$ ipython --no-banner

In [1]: import numpy as np

In [2]: from numpy import linalg as LA

In [3]: np.set_printoptions(precision=2, suppress=True, linewidth=120, legacy="1.25")

In [4]: tidy = lambda a: np.round(a, 2) + 0

In [5]: m1 = np.array([[11.34, 1.65, 6.21],
   ...:     [9.39, 2.78, 6.04],
   ...:     [7.95, 0.55, 2.85],
   ...:     [4.44, -0.48, -0.52],
   ...:     [9.92, 5.38, 9.0],
   ...:     [6.85, 2.02, 3.59],
   ...:     [12.09, 4.68, 9.73],
   ...:     [6.38, 1.0, 2.26],
   ...:     [9.13, 2.98, 6.07],
   ...:     [7.68, 4.02, 6.14],
   ...:     [12.09, 5.34, 10.4],
   ...:     [8.23, 2.75, 5.24],
   ...:     [10.39, 5.93, 9.86],
   ...:     [11.94, 0.03, 5.0],
   ...:     [9.21, 0.67, 3.81],
   ...:     [9.95, 7.85, 11.48],
   ...:     [5.81, 4.46, 5.33],
   ...:     [1.66, 2.67, 0.77],
   ...:     [13.44, 7.61, 13.57],
   ...:     [10.87, 0.42, 4.67],
   ...:     [9.2, 4.0, 7.13]])

In [6]: m1
Out[6]: 
array([[11.34,  1.65,  6.21],
       [ 9.39,  2.78,  6.04],
       [ 7.95,  0.55,  2.85],
       [ 4.44, -0.48, -0.52],
       [ 9.92,  5.38,  9.  ],
       [ 6.85,  2.02,  3.59],
       [12.09,  4.68,  9.73],
       [ 6.38,  1.  ,  2.26],
       [ 9.13,  2.98,  6.07],
       [ 7.68,  4.02,  6.14],
       [12.09,  5.34, 10.4 ],
       [ 8.23,  2.75,  5.24],
       [10.39,  5.93,  9.86],
       [11.94,  0.03,  5.  ],
       [ 9.21,  0.67,  3.81],
       [ 9.95,  7.85, 11.48],
       [ 5.81,  4.46,  5.33],
       [ 1.66,  2.67,  0.77],
       [13.44,  7.61, 13.57],
       [10.87,  0.42,  4.67],
       [ 9.2 ,  4.  ,  7.13]])

In [7]: Ac = (m1 - m1.mean(axis=0)) / m1.std(axis=0)

In [8]: tidy(Ac.std(axis=0))
Out[8]: array([1., 1., 1.])

In [9]: c = LA.lstsq(np.delete(Ac, 2, axis=1), Ac[:, 2])[0]

In [10]: np.abs(c).argmax()
Out[10]: 1

In [11]: P = m1 @ LA.solve(m1.T @ m1, m1.T)

In [12]: tidy(P @ m1[:, 2])
Out[12]: 
array([ 6.21,  6.04,  2.85, -0.52,  9.  ,  3.59,  9.73,  2.26,  6.07,  6.14, 10.4 ,  5.24,  9.86,  5.  ,  3.81, 11.48,
        5.33,  0.77, 13.57,  4.67,  7.13])

In [13]: LA.matrix_rank(np.eye(21) - P)
Out[13]: 18

In [14]: tidy(np.trace(P))
Out[14]: 3.0

In [15]: vec = np.array([-6, 8, 3])

In [16]: a = np.maximum(m1 @ vec, 0)

In [17]: tidy(np.maximum(m1 @ (3 * vec), 0))
Out[17]: 
array([  0.  ,   0.  ,   0.  ,   0.  ,  31.56,   0.  ,   0.  ,   0.  ,   0.  ,  13.5 ,   4.14,   0.  ,  44.04,   0.  ,
         0.  , 112.62,  50.43,  41.13,  62.85,   0.  ,   0.  ])

In [18]: tidy(m1.T @ a)
Out[18]: array([1083.64,  734.81, 1096.81])

In [19]: tidy(np.tanh(m1 @ vec))
Out[19]: 
array([-1.  , -1.  , -1.  , -1.  ,  1.  , -1.  , -1.  , -1.  , -1.  ,  1.  ,  0.88, -1.  ,  1.  , -1.  , -1.  ,  1.  ,
        1.  ,  1.  ,  1.  , -1.  , -0.95])

In [20]: m1 * (a > 1e-9)[:, None]
Out[20]: 
array([[ 0.  ,  0.  ,  0.  ],
       [ 0.  ,  0.  ,  0.  ],
       [ 0.  ,  0.  ,  0.  ],
       [ 0.  , -0.  , -0.  ],
       [ 9.92,  5.38,  9.  ],
       [ 0.  ,  0.  ,  0.  ],
       [ 0.  ,  0.  ,  0.  ],
       [ 0.  ,  0.  ,  0.  ],
       [ 0.  ,  0.  ,  0.  ],
       [ 7.68,  4.02,  6.14],
       [12.09,  5.34, 10.4 ],
       [ 0.  ,  0.  ,  0.  ],
       [10.39,  5.93,  9.86],
       [ 0.  ,  0.  ,  0.  ],
       [ 0.  ,  0.  ,  0.  ],
       [ 9.95,  7.85, 11.48],
       [ 5.81,  4.46,  5.33],
       [ 1.66,  2.67,  0.77],
       [13.44,  7.61, 13.57],
       [ 0.  ,  0.  ,  0.  ],
       [ 0.  ,  0.  ,  0.  ]])
